>>> import numpy as np
>>> np.set_printoptions(precision=2, suppress=True, linewidth=200, sign=" ")
>>> def rnd(a):
...     return np.round(a, 2) + 0
... 
>>> m1 = np.load("data.npy")
>>> m1
array([[ 3,  0,  0,  3],
       [ 0,  0,  0,  0],
       [ 0,  0,  3,  0],
       [ 2,  0,  0,  3]])
>>> U, sigma, Vt = np.linalg.svd(m1)
>>> np.argmax(sigma[:-1] / (sigma[1:] + 1e-6)) + 1
np.int64(3)
>>> rnd(sigma)
array([ 5.54,  3.  ,  0.54,  0.  ])
>>> Y = U[:, :3] @ np.diag(sigma[:3]) @ Vt[:3]
>>> rnd(Y)
array([[ 3.,  0.,  0.,  3.],
       [ 0.,  0.,  0.,  0.],
       [ 0.,  0.,  3.,  0.],
       [ 2.,  0.,  0.,  3.]])
>>> U, sigma, Vt = np.linalg.svd(m1)
>>> vecs = Vt[:(sigma > 1e-8).sum()]
>>> rng = np.random.default_rng(63484)
>>> x0 = m1[1] + 4 * m1[0] + rng.integers(2) * np.eye(4)[3]
>>> x0
array([ 12.,   0.,   0.,  12.])
>>> np.allclose(vecs.T @ vecs @ x0, x0)
True
>>> rnd(np.linalg.norm(x0 - vecs.T @ vecs @ x0))
np.float64(0.0)
>>> np.diag(vecs.T @ vecs)
array([ 1.,  0.,  1.,  1.])
>>> rnd(np.linalg.svd(m1, compute_uv=False))
array([ 5.54,  3.  ,  0.54,  0.  ])
>>> np.unravel_index(np.abs(m1).argmax(), m1.shape)
(np.int64(0), np.int64(0))
>>> X = np.loadtxt("arr.csv", delimiter=",")
>>> X
array([[-0.98, -0.98,  0.73, -1.  , -0.93, -0.74, -0.97,  0.99],
       [-0.9 , -0.97, -0.66, -1.  ,  0.78, -0.97,  0.56,  1.  ],
       [ 0.97,  0.97,  0.17,  1.  , -0.07,  0.77,  0.81, -1.  ],
       [-0.28, -0.74,  0.97, -0.98, -1.  , -0.85, -0.63, -0.08],
       [-0.82, -0.24,  0.35, -0.38, -0.51,  0.9 , -0.98,  0.24],
       [-0.99, -0.98,  0.99, -1.  , -1.  ,  0.18, -1.  ,  0.91],
       [-0.91, -0.33, -0.98,  0.09,  1.  ,  0.9 , -0.75,  0.97],
       [-0.94, -0.74, -0.99, -0.79,  1.  ,  0.41, -0.09,  1.  ],
       [-0.9 , -0.22, -0.05, -0.21,  0.1 ,  0.96, -0.99,  0.48],
       [ 0.58,  0.25,  0.83,  0.16, -0.95, -0.36,  0.13, -0.83],
       [ 0.52,  0.48, -0.54,  0.81,  0.77,  0.07,  0.71, -0.35],
       [-0.89, -0.94,  0.9 , -1.  , -0.99, -0.84, -0.89,  0.91],
       [-0.8 ,  0.02, -0.88,  0.49,  0.98,  0.93, -0.87,  0.76],
       [-0.16, -0.08,  0.8 , -0.38, -0.94,  0.25, -0.79, -0.52],
       [ 0.55,  0.97,  0.08,  1.  ,  0.13,  1.  , -0.97, -0.99],
       [-0.63, -0.64, -0.87, -0.82,  0.97, -0.55,  0.56,  0.96],
       [ 0.53,  0.38, -0.71,  0.74,  0.89, -0.24,  0.86, -0.04],
       [-0.17, -0.79,  0.84, -0.99, -0.97, -0.95,  0.38,  0.56],
       [-0.56,  0.45,  0.91,  0.64, -0.98,  0.98, -1.  , -0.91],
       [-0.98, -0.97, -0.69, -1.  ,  0.81, -0.55, -0.83,  1.  ],
       [ 0.95,  0.92,  0.75,  0.99, -0.89,  0.52,  0.57, -0.99],
       [-0.72, -0.38,  0.64, -0.7 , -0.84,  0.65, -0.96,  0.16],
       [ 0.49,  0.06,  0.  ,  0.04, -0.01, -0.64,  0.78, -0.15],
       [ 0.33, -0.63,  0.9 , -0.96, -0.98, -0.96,  0.66, -0.01],
       [-0.85, -0.27, -0.41, -0.27,  0.6 ,  0.89, -0.96,  0.68],
       [ 0.96,  0.51,  0.58,  0.6 , -0.78, -0.96,  0.99, -0.89],
       [-0.94, -0.65, -0.89, -0.77,  0.98,  0.79, -0.91,  0.98],
       [-1.  , -0.83, -0.71, -0.94,  0.88,  0.99, -1.  ,  0.99],
       [-0.93, -0.84,  0.74, -0.99, -0.92,  0.29, -0.98,  0.84],
       [-0.11, -0.31, -0.1 , -0.56,  0.12, -0.49,  0.34,  0.46],
       [-0.7 , -0.71, -0.31, -0.93,  0.4 , -0.47, -0.23,  0.9 ],
       [ 0.88,  0.95, -0.51,  1.  ,  0.79,  0.93,  0.41, -0.98],
       [-0.85, -0.88,  0.64, -0.99, -0.87, -0.68, -0.78,  0.91],
       [ 0.15,  0.43,  0.65,  0.64, -0.82,  0.7 , -0.76, -0.81]])
>>> Y = np.c_[X[:, :1] @ np.array([[2]]), np.array([0, 0, -1, -2, -1, -1, -3, 2, 1, 3, 2, -1, -1, 0, -1, 3, -2, 0, 0, 0, 0, 0, 3, -3, -2, 1, -2, 1, 1, -2, 3, 2, 1, -2])]
>>> Y
array([[-1.96,  0.  ],
       [-1.8 ,  0.  ],
       [ 1.94, -1.  ],
       [-0.56, -2.  ],
       [-1.64, -1.  ],
       [-1.98, -1.  ],
       [-1.82, -3.  ],
       [-1.88,  2.  ],
       [-1.8 ,  1.  ],
       [ 1.16,  3.  ],
       [ 1.04,  2.  ],
       [-1.78, -1.  ],
       [-1.6 , -1.  ],
       [-0.32,  0.  ],
       [ 1.1 , -1.  ],
       [-1.26,  3.  ],
       [ 1.06, -2.  ],
       [-0.34,  0.  ],
       [-1.12,  0.  ],
       [-1.96,  0.  ],
       [ 1.9 ,  0.  ],
       [-1.44,  0.  ],
       [ 0.98,  3.  ],
       [ 0.66, -3.  ],
       [-1.7 , -2.  ],
       [ 1.92,  1.  ],
       [-1.88, -2.  ],
       [-2.  ,  1.  ],
       [-1.86,  1.  ],
       [-0.22, -2.  ],
       [-1.4 ,  3.  ],
       [ 1.76,  2.  ],
       [-1.7 ,  1.  ],
       [ 0.3 , -2.  ]])
>>> rnd(np.linalg.norm(Y - X @ np.linalg.lstsq(X, Y)[0], axis=0))
array([ 0.  ,  9.15])
>>> np.linalg.matrix_rank(np.c_[X, Y])
np.int64(9)
>>> labels = X[:, 6] > np.median(X[:, 6])
>>> r0 = X[labels].mean(axis=0) - X[~labels].mean(axis=0)
>>> ((X - X.mean(axis=0)) @ r0 > 0).astype(int)
array([ 0,  1,  1,  0,  0,  0,  0,  0,  0,  1,  1,  0,  0,  0,  1,  1,  1,  1,  0,  0,  1,  0,  1,  1,  0,  1,  0,  0,  0,  1,  0,  1,  0,  0])
>>> np.argsort(-np.abs(r0).round(6), kind="stable")
array([ 6,  0,  5,  7,  4,  3,  1,  2])
>>> rnd((((X - X.mean(axis=0)) @ r0 > 0) == labels).mean())
np.float64(0.85)
